$ python -q
>>> import numpy as np
>>> from numpy import linalg as LA
>>> np.set_printoptions(suppress=True, linewidth=120)
>>> A = np.load("arr.npy")
>>> A
array([[-2.25, -0.3 ],
       [-1.65, -0.22]])
>>> r0 = np.array([0, 2])
>>> np.round(np.correlate(A[0], A[1], "full"), 3)
array([0.495, 3.778, 0.495])
>>> np.array([np.convolve(row, r0, "same") for row in A])
array([[ 0. , -4.5],
       [ 0. , -3.3]])
>>> np.convolve(A[0], r0)
array([ 0. , -4.5, -0.6])
>>> rng = np.random.default_rng(4199)
>>> labels = rng.permutation(2)
>>> labels
array([1, 0])
>>> A2 = A[labels][:, labels]
>>> np.round(LA.det(A2), 3), round(float(LA.det(A[labels])), 3)
(np.float64(0.0), -0.0)
>>> np.trace(A2)
np.float64(-2.47)
>>> np.allclose(A2, A)
False
>>> A2 = A + rng.integers(-2, 3, (2, 1)) @ rng.integers(-2, 3, (1, 2))
>>> A2
array([[-0.25,  1.7 ],
       [-3.65, -2.22]])
>>> np.round(LA.svd(A2 - A, compute_uv=False), 3) + 0
array([4., 0.])
>>> np.abs(A2 - A).sum(axis=1)
array([4., 4.])
>>> A2 - A
array([[ 2.,  2.],
       [-2., -2.]])
>>> LA.matrix_rank(A2 - A, tol=1e-8)
np.int64(1)
>>> M = np.load("m.npy")
>>> M
array([[ 0.03 , -5.694, -2.269],
       [-0.003, -4.611, -1.854],
       [ 0.041, -7.192, -2.884],
       [ 0.004,  3.848,  1.553],
       [-0.029, -7.535, -3.005],
       [-0.031, -5.816, -2.288],
       [ 0.019, -4.137, -1.672],
       [ 0.014, -9.904, -3.936],
       [ 0.026,  6.743,  2.711],
       [ 0.002,  4.757,  1.893],
       [-0.019, -6.872, -2.744],
       [-0.015, -2.357, -0.944],
       [-0.03 ,  4.277,  1.716],
       [ 0.024, -1.124, -0.427],
       [-0.007,  8.665,  3.483],
       [ 0.006, -0.909, -0.386],
       [-0.006,  0.425,  0.176],
       [-0.009,  7.229,  2.902],
       [ 0.018, -1.765, -0.688],
       [ 0.041,  6.628,  2.634],
       [ 0.008, 10.245,  4.13 ],
       [-0.001, -1.641, -0.666],
       [-0.019, -1.426, -0.557]])
>>> dist = LA.norm(M[:, None] - M[None], axis=-1)
>>> LA.matrix_rank(dist ** 2)
np.int64(5)
>>> np.flatnonzero(dist[11] < dist.mean() / 2)
array([ 1,  6, 11, 13, 15, 16, 18, 21, 22])
>>> (dist + 1e9 * np.eye(23)).round(6).argmin(axis=1)
array([ 5,  6, 10, 12,  2,  0,  1,  4, 19, 12,  2, 18,  3, 15, 17, 13, 15,  8, 21,  8, 14, 18, 21])
>>> dist.shape
(23, 23)
